$ ipython --no-banner

In [1]: import numpy as np

In [2]: from numpy import linalg as LA

In [3]: np.set_printoptions(suppress=True, linewidth=160)

In [4]: def rnd(a):
   ...:     return np.round(a, 1) + 0
   ...: 

In [5]: X = np.load("data.npy")

In [6]: print(X)
[[-2  2 -2 -1 -3  1 -3]
 [-3 -2  2 -2 -1 -3  1]
 [ 1 -3 -2  2 -2 -1 -3]
 [-3  1 -3 -2  2 -2 -1]
 [-1 -3  1 -3 -2  2 -2]
 [-2 -1 -3  1 -3 -2  2]
 [ 2 -2 -1 -3  1 -3 -2]]

In [7]: B = X[0, 0] * X[1:] - np.outer(X[1:, 0], X[0])

In [8]: print(B)
[[  0  10 -10   1  -7   9 -11]
 [  0   4   6  -3   7   1   9]
 [  0   4   0   1 -13   7  -7]
 [  0   8  -4   5   1  -3   1]
 [  0   6   2  -4   0   6 -10]
 [  0   0   6   8   4   4  10]]

In [9]: print(X[:, 0] / X[0, 0])
[ 1.   1.5 -0.5  1.5  0.5  1.  -1. ]

In [10]: print(LA.matrix_rank(B), LA.matrix_rank(X))
6 7

In [11]: mat = np.loadtxt("a.csv", delimiter=",")

In [12]: print(mat)
[[1. 0. 0. 0.]
 [1. 1. 0. 0.]
 [1. 1. 1. 0.]
 [6. 7. 9. 1.]]

In [13]: # row 3 dominates

In [14]: print(rnd(LA.det(mat)))
1.0

In [15]: print(np.allclose(mat, mat.T))
False

In [16]: print(mat @ mat)
[[ 1.  0.  0.  0.]
 [ 2.  1.  0.  0.]
 [ 3.  2.  1.  0.]
 [28. 23. 18.  1.]]

In [17]: print((mat + mat.T) / 2)
[[1.  0.5 0.5 3. ]
 [0.5 1.  0.5 3.5]
 [0.5 0.5 1.  4.5]
 [3.  3.5 4.5 1. ]]

In [18]: left, sv, VT = LA.svd(X, full_matrices=False)

In [19]: print(rnd(sv))
[8.  6.5 6.5 5.7 5.7 2.2 2.2]

In [20]: print(rnd(np.sqrt((sv ** 2).sum())), rnd(LA.norm(X)))
15.0 15.0

In [21]: print((sv > 1e-8).sum())
7

In [22]: print(rnd(left.T @ X @ VT.T))
[[8.  0.  0.  0.  0.  0.  0. ]
 [0.  6.5 0.  0.  0.  0.  0. ]
 [0.  0.  6.5 0.  0.  0.  0. ]
 [0.  0.  0.  5.7 0.  0.  0. ]
 [0.  0.  0.  0.  5.7 0.  0. ]
 [0.  0.  0.  0.  0.  2.2 0. ]
 [0.  0.  0.  0.  0.  0.  2.2]]

In [23]: print(rnd(VT @ VT.T))
[[1. 0. 0. 0. 0. 0. 0.]
 [0. 1. 0. 0. 0. 0. 0.]
 [0. 0. 1. 0. 0. 0. 0.]
 [0. 0. 0. 1. 0. 0. 0.]
 [0. 0. 0. 0. 1. 0. 0.]
 [0. 0. 0. 0. 0. 1. 0.]
 [0. 0. 0. 0. 0. 0. 1.]]

In [24]: print(rnd(sv / sv[0]))
[1.  0.8 0.8 0.7 0.7 0.3 0.3]

In [25]: print(left.shape, sv.shape, VT.shape)
(7, 7) (7,) (7, 7)

In [26]: left, sv, VT = LA.svd(mat)

In [27]: print(np.argmax(sv[:-1] / (sv[1:] + 1e-6)) + 1)
1

In [28]: B = left[:, :1] @ np.diag(sv[:1]) @ VT[:1]

In [29]: print(rnd(LA.norm(mat - B) / LA.norm(mat)))
0.1

In [30]: print(rnd(B))
[[0.2 0.3 0.3 0. ]
 [0.5 0.6 0.7 0.1]
 [0.8 0.9 1.2 0.1]
 [6.1 7.  8.9 1. ]]

In [31]: t3 = np.stack([B, 3 * B, B[::-1]])

In [32]: print(LA.matrix_rank(t3.reshape(3, -1)))
2

In [33]: print((t3 @ B.T).shape)
(3, 4, 4)

In [34]: print(rnd(t3.sum(axis=0)))
[[ 7.   8.1 10.2  1.1]
 [ 2.7  3.1  4.   0.4]
 [ 3.7  4.3  5.4  0.6]
 [24.6 28.4 36.   3.9]]

In [35]: print(LA.matrix_rank(t3))
[1 1 1]

In [36]: print(rnd(LA.det(mat[::-1])))
1.0

In [37]: print(np.einsum("ij,ji->", mat, mat))
4.0

In [38]: print(rnd(LA.det(mat.T)))
1.0

In [39]: print(rnd(LA.eigvals(mat).sum().real))
4.0

In [40]: arr = np.load("mat.npy")

In [41]: print(arr)
[[11.9 -5.4 -3.8 10.2  2.3  1.4]
 [-1.6 -3.2  2.4  1.5 -8.3 -7.4]
 [-4.  -3.9  4.2  1.8 -8.4 -7.7]
 [ 1.6  5.   1.9  1.6 -2.8 -5.6]
 [12.5 -4.8 -4.4 11.7  0.2  2.1]
 [ 0.6  6.4  2.1  2.3 -0.8 -6.1]
 [12.6 -7.2 -2.8 11.7  2.2  1.5]
 [-1.6 -2.2  3.4  1.9 -7.9 -9.1]
 [-3.8 -1.5  2.4  0.8 -6.4 -8.8]
 [10.9 -3.3 -2.5 11.6  2.5  2.4]
 [ 0.2  4.7  4.1  0.2 -2.6 -7.9]
 [ 0.5  3.4  2.5 -0.8 -1.6 -6.9]
 [-3.5 -1.4  3.3  1.5 -7.2 -7.4]
 [ 0.6  4.3  0.4  0.6 -1.8 -7.9]
 [ 2.   5.1  3.   1.6  0.  -7.8]
 [-1.8  5.1  2.5  0.9 -2.1 -7.8]
 [11.5 -5.4 -4.8 12.2  2.1  2.1]
 [-2.1 -1.5  2.5  1.6 -8.2 -7.3]
 [ 0.9  6.4  1.9  2.3 -3.7 -6.6]
 [-2.7 -1.9  1.9  1.7 -8.  -7.2]
 [ 1.5  5.3  2.3  2.8 -1.4 -7. ]]

In [42]: r0 = np.array([0, 1])

In [43]: print(np.array([np.convolve(row, r0, "same") for row in arr]))
[[ 0.  11.9 -5.4 -3.8 10.2  2.3]
 [ 0.  -1.6 -3.2  2.4  1.5 -8.3]
 [ 0.  -4.  -3.9  4.2  1.8 -8.4]
 [ 0.   1.6  5.   1.9  1.6 -2.8]
 [ 0.  12.5 -4.8 -4.4 11.7  0.2]
 [ 0.   0.6  6.4  2.1  2.3 -0.8]
 [ 0.  12.6 -7.2 -2.8 11.7  2.2]
 [ 0.  -1.6 -2.2  3.4  1.9 -7.9]
 [ 0.  -3.8 -1.5  2.4  0.8 -6.4]
 [ 0.  10.9 -3.3 -2.5 11.6  2.5]
 [ 0.   0.2  4.7  4.1  0.2 -2.6]
 [ 0.   0.5  3.4  2.5 -0.8 -1.6]
 [ 0.  -3.5 -1.4  3.3  1.5 -7.2]
 [ 0.   0.6  4.3  0.4  0.6 -1.8]
 [ 0.   2.   5.1  3.   1.6  0. ]
 [ 0.  -1.8  5.1  2.5  0.9 -2.1]
 [ 0.  11.5 -5.4 -4.8 12.2  2.1]
 [ 0.  -2.1 -1.5  2.5  1.6 -8.2]
 [ 0.   0.9  6.4  1.9  2.3 -3.7]
 [ 0.  -2.7 -1.9  1.9  1.7 -8. ]
 [ 0.   1.5  5.3  2.3  2.8 -1.4]]

In [44]: print(np.polyval(r0, arr[18]))
[1. 1. 1. 1. 1. 1.]

In [45]: print(np.convolve(arr[18], r0))
[ 0.   0.9  6.4  1.9  2.3 -3.7 -6.6]
